$ ipython --no-banner

In [1]: import numpy as np

In [2]: import numpy.linalg as la

In [3]: np.set_printoptions(precision=2, suppress=True, linewidth=140)

In [4]: rnd = lambda a: np.round(a, 2) + 0

In [5]: M = np.load("run5.npy")

In [6]: print(M)
[[2 1 1 1 2 2 3]
 [3 3 1 3 3 0 1]
 [0 3 0 1 3 2 3]
 [3 0 1 1 3 0 0]]

In [7]: u, v = M[1], M[3]

In [8]: print(u @ v)
22

In [9]: pr = (u @ v) / (u @ u) * u

In [10]: print(np.outer(u, v))
[[9 0 3 3 9 0 0]
 [9 0 3 3 9 0 0]
 [3 0 1 1 3 0 0]
 [9 0 3 3 9 0 0]
 [9 0 3 3 9 0 0]
 [0 0 0 0 0 0 0]
 [3 0 1 1 3 0 0]]

In [11]: K = np.loadtxt("x.csv", delimiter=",")

In [12]: print(K)
[[1. 0. 0.]
 [0. 0. 0.]
 [0. 0. 0.]]

In [13]: proj = np.triu(np.array([[-4, -3, -1], [-5, -4, -1], [4, -5, 2]]), 1) + np.eye(3)

In [14]: other = proj @ K @ la.inv(proj)

In [15]: print(proj @ K - K @ proj)
[[0. 3. 1.]
 [0. 0. 0.]
 [0. 0. 0.]]

In [16]: print(K[:, 1] @ K[:, 0])
0.0

In [17]: print(rnd(la.norm(K, axis=0)))
[1. 0. 0.]

In [18]: print(rnd(la.pinv(K)))
[[1. 0. 0.]
 [0. 0. 0.]
 [0. 0. 0.]]

In [19]: print(K @ K.T)
[[1. 0. 0.]
 [0. 0. 0.]
 [0. 0. 0.]]

In [20]: data = np.load("dump.npy")

In [21]: print(data)
[[-1.23  6.34  5.49  1.92 -4.55 -1.23]
 [-0.03  6.43  9.04 -6.38 -3.11  3.19]
 [ 0.32  1.47  4.05 -6.45  0.21  3.71]
 [ 1.12 -6.57 -5.43 -1.76  4.46  1.16]
 [ 4.18 -4.43 -0.66 -6.18  4.65  3.57]
 [-0.67 -5.06 -6.84  3.82  2.49 -1.89]
 [-3.07  6.85  3.38  5.98 -5.71 -3.52]
 [-3.01  0.49 -1.87  3.14 -1.3  -1.72]
 [-0.04  5.04  6.09 -2.43 -2.85  1.24]
 [ 2.04 -2.66  0.61 -6.81  3.29  4.01]
 [-1.86  1.66  0.86  0.28 -1.5  -0.1 ]
 [-2.01 -4.63 -7.72  5.27  1.63 -2.91]
 [ 0.75 -3.96 -3.56 -0.38  2.65  0.25]
 [ 0.77  4.7   4.37  2.99 -3.36 -1.53]
 [-1.5   4.29  5.15 -3.7  -2.28  1.92]
 [-0.27 -2.36 -0.34 -5.32  2.15  2.88]
 [ 1.93  0.68  2.35 -1.31 -0.03  0.72]
 [ 0.11  4.91  3.94  2.91 -3.55 -1.79]
 [ 0.16  2.42  3.   -1.16 -1.4   0.62]
 [-1.49 -2.17 -4.17  2.76  0.48 -1.55]]

In [22]: x0 = np.array([3, -5, -7, -2, 9, -4])

In [23]: rhs = data @ x0

In [24]: b, lr = np.zeros(6), 1 / la.norm(data, 2) ** 2

In [25]: for i in range(25):
    ...:     b -= lr * data.T @ (data @ b - rhs)
    ...:     if i % 5 == 0: print(i, round(la.norm(data @ b - rhs), 2))
    ...: 
0 25.36
5 11.79
10 9.73
15 8.07
20 6.73

In [26]: print(rnd(la.cond(data)))
107.8

In [27]: print(rnd(b))
[ 2.52 -7.63 -6.7  -0.32  5.32  0.39]

In [28]: other = np.c_[data[:, :4] @ np.array([[-1, -1, 1, 3], [5, 0, 2, -4], [-5, 3, 5, -2], [-1, 1, -2, 1]]), np.array([3, 3, 3, 3, 0, 3, 1, 0, 3, 0, 1, 2, 3, 0, 1, 2, 1, 2, 1, 0])]

In [29]: print(rnd(other))
[[  3.56  19.62  35.06 -38.11   3.  ]
 [ -6.64  20.77  70.79 -50.27   3.  ]
 [ -6.77   5.38  36.41 -19.47   3.  ]
 [ -5.06 -19.17 -35.65  38.74   3.  ]
 [-16.85 -12.34   4.38  25.4    0.  ]
 [  5.75 -16.03 -52.63  35.73   3.  ]
 [ 14.44  19.19  15.57 -37.39   1.  ]
 [ 11.67   0.54 -17.66  -4.11   0.  ]
 [ -2.78  15.88  45.35 -34.89   3.  ]
 [-11.58  -7.02  13.39   8.73   0.  ]
 [  5.58   4.72   5.2  -13.66   1.  ]
 [ 12.19 -15.88 -60.41  33.2    2.  ]
 [ -2.37 -11.81 -24.21  24.83   3.  ]
 [ -2.11  15.33  26.04 -22.24   0.  ]
 [  0.9   13.25  40.23 -35.66   1.  ]
 [ -4.51  -6.07   3.95   3.99   2.  ]
 [ -8.97   3.81  17.66  -2.94   1.  ]
 [  1.83  14.62  23.81 -24.28   2.  ]
 [ -1.9    7.68  22.32 -16.36   1.  ]
 [  8.73  -8.26 -32.2   15.31   0.  ]]

In [30]: print(la.matrix_rank(other))
5

In [31]: print(la.matrix_rank(np.c_[data, other]))
7

In [32]: x0 = np.array([0, -1, 2, -1, 2])

In [33]: rhs = other @ x0

In [34]: print(rnd(la.solve(other.T @ other, other.T @ rhs)))
[ 0. -1.  2. -1.  2.]

In [35]: print(rnd(la.lstsq(other, rhs)[0]))
[ 0. -1.  2. -1.  2.]

In [36]: rng = np.random.default_rng(9164)

In [37]: rhs = rhs + 0.1 * rng.normal(size=20)

In [38]: print(rnd(rhs))
[  94.71  177.07   92.79  -84.96   -4.37 -118.93   51.59  -31.61  115.74   25.17   21.39 -134.14  -55.58   58.68  104.87   14.07   36.47
   61.22   55.34  -71.58]

In [39]: b, *_ = la.lstsq(other, rhs)

In [40]: print(rnd(la.norm(rhs - other @ b)))
0.46

In [41]: print(rnd(b))
[-0.01 -1.02  1.99 -1.02  1.99]

In [42]: print(b.round())
[-0. -1.  2. -1.  2.]

In [43]: left, sig, Vt = la.svd(data)

In [44]: print(rnd(sig))
[30.   23.31  5.95  0.46  0.42  0.28]

In [45]: print(np.argmax(sig[:-1] / (sig[1:] + 1e-6)) + 1)
3

In [46]: other = left[:, :3] @ np.diag(sig[:3]) @ Vt[:3]

In [47]: print(la.matrix_rank(other))
3

In [48]: print(rnd(np.abs(data - other).max()))
0.16

In [49]: print(rnd(la.norm(data - other) / la.norm(data)))
0.02

In [50]: print(la.matrix_rank(data, rtol=0.05))
3

In [51]: cov = np.cov(data, rowvar=False)

In [52]: print(rnd(la.eigvalsh(cov)[::-1]))
[45.8  28.21  1.77  0.01  0.01  0.  ]

In [53]: print(rnd(np.corrcoef(data[:, 0], data[:, 5])[0, 1]))
0.64

In [54]: print(np.argsort(-data.std(axis=0).round(6), kind="stable"))
[2 1 3 4 5 0]

In [55]: print(rnd(np.median(data, axis=0)))
[-0.04  1.08  1.6  -0.77 -0.66  0.44]

In [56]: W0 = -2 * np.eye(5) + np.ones((5, 5))

In [57]: print(W0)
[[-1.  1.  1.  1.  1.]
 [ 1. -1.  1.  1.  1.]
 [ 1.  1. -1.  1.  1.]
 [ 1.  1.  1. -1.  1.]
 [ 1.  1.  1.  1. -1.]]

In [58]: print(rnd(np.sort(np.abs(la.eigvals(W0)))))
[2. 2. 2. 2. 3.]

In [59]: print(W0 @ W0)
[[5. 1. 1. 1. 1.]
 [1. 5. 1. 1. 1.]
 [1. 1. 5. 1. 1.]
 [1. 1. 1. 5. 1.]
 [1. 1. 1. 1. 5.]]

In [60]: print(np.allclose(W0, W0.T))
True

In [61]: W0.inv()
---------------------------------------------------------------------------
AttributeError                            Traceback (most recent call last)
Cell In[61], line 1
----> 1 W0.inv()

AttributeError: 'numpy.ndarray' object has no attribute 'inv'

In [62]: assert W0 == W0.T
---------------------------------------------------------------------------
ValueError                                Traceback (most recent call last)
Cell In[62], line 1
----> 1 assert W0 == W0.T

ValueError: The truth value of an array with more than one element is ambiguous. Use a.any() or a.all()

In [63]: print((W0 + W0.T) / 2)
[[-1.  1.  1.  1.  1.]
 [ 1. -1.  1.  1.  1.]
 [ 1.  1. -1.  1.  1.]
 [ 1.  1.  1. -1.  1.]
 [ 1.  1.  1.  1. -1.]]

In [64]: print(np.trace(W0))
-5.0

In [65]: print(rnd(la.det(W0)))
48.0

In [66]: cent = np.array([[3, 3, 2, 1], [0, 3, 0, 2], [2, 3, 0, 1], [3, 3, 0, 3]])

In [67]: mat = (rng.random((30, 4)) < 0.25) @ cent

In [68]: print(mat)
[[ 3  3  2  1]
 [ 0  0  0  0]
 [ 6  6  2  4]
 [ 8 12  2  7]
 [ 0  0  0  0]
 [ 0  3  0  2]
 [ 3  3  2  1]
 [ 2  3  0  1]
 [ 3  3  0  3]
 [ 3  3  2  1]
 [ 0  0  0  0]
 [ 0  0  0  0]
 [ 0  0  0  0]
 [ 0  0  0  0]
 [ 3  3  0  3]
 [ 0  0  0  0]
 [ 3  3  2  1]
 [ 0  0  0  0]
 [ 3  3  2  1]
 [ 0  3  0  2]
 [ 2  3  0  1]
 [ 5  6  0  4]
 [ 2  6  0  3]
 [ 5  9  0  6]
 [ 0  0  0  0]
 [ 0  3  0  2]
 [ 0  0  0  0]
 [ 5  6  0  4]
 [ 0  0  0  0]
 [ 2  3  0  1]]

In [69]: Ac = (mat - mat.mean(axis=0)) / mat.std(axis=0)

In [70]: print(np.argwhere(np.abs(Ac) > 2))
[[ 3  0]
 [ 3  1]
 [ 3  3]
 [23  1]
 [23  3]]

In [71]: b = la.lstsq(np.delete(Ac, 0, axis=1), Ac[:, 0])[0]

In [72]: print(rnd(1 - np.var(Ac[:, 0] - np.delete(Ac, 0, axis=1) @ b)))
0.87

In [73]: print(rnd(b))
[0.22 0.37 0.56]

In [74]: x0 = np.array([2, 3, 3, 3])

In [75]: h1 = np.maximum(mat @ x0, 0)

In [76]: print(np.maximum(mat @ x0, 0) - np.maximum(-mat @ x0, 0))
[24  0 48 79  0 15 24 16 24 24  0  0  0  0 24  0 24  0 24 15 16 40 31 55  0 15  0 40  0 16]

In [77]: print(np.flatnonzero(h1 > 1e-9))
[ 0  2  3  5  6  7  8  9 14 16 18 19 20 21 22 23 25 27 29]

In [78]: print(rnd(np.tanh(mat @ x0)))
[1. 0. 1. 1. 0. 1. 1. 1. 1. 1. 0. 0. 0. 0. 1. 0. 1. 0. 1. 1. 1. 1. 1. 1. 0. 1. 0. 1. 0. 1.]

In [79]: print(np.maximum(mat @ (3 * x0), 0))
[ 72   0 144 237   0  45  72  48  72  72   0   0   0   0  72   0  72   0  72  45  48 120  93 165   0  45   0 120   0  48]

In [80]: Ac = mat - mat.mean(axis=0)

In [81]: left, sig, Vt = la.svd(Ac, full_matrices=False)

In [82]: print(rnd(np.abs(Vt[-1])))
[0.21 0.37 0.52 0.74]

In [83]: print(rnd(Vt[0] * np.sign(Vt[0, np.abs(Vt[0]).argmax()])))
[0.52 0.72 0.09 0.45]

In [84]: print(rnd(sig))
[21.67  5.83  3.2   1.84]

In [85]: print(np.abs(left[:, 0]).argmax())
3

In [86]: print(rnd(sig ** 2 / (sig ** 2).sum()))
[0.91 0.07 0.02 0.01]

In [87]: cent = mat[[18, 12]].astype(float)

In [88]: for _ in range(6):
    ...:     labels = la.norm(mat[:, None] - cent, axis=-1).argmin(axis=1)
    ...:     cent = np.array([mat[labels == j].mean(axis=0) for j in range(2)])
    ...: 

In [89]: print(labels)
[0 1 0 0 1 1 0 0 0 0 1 1 1 1 0 1 0 1 0 1 0 0 0 0 1 1 1 0 1 0]

In [90]: print(np.abs(cent[1] - cent[0]).argmax())
1
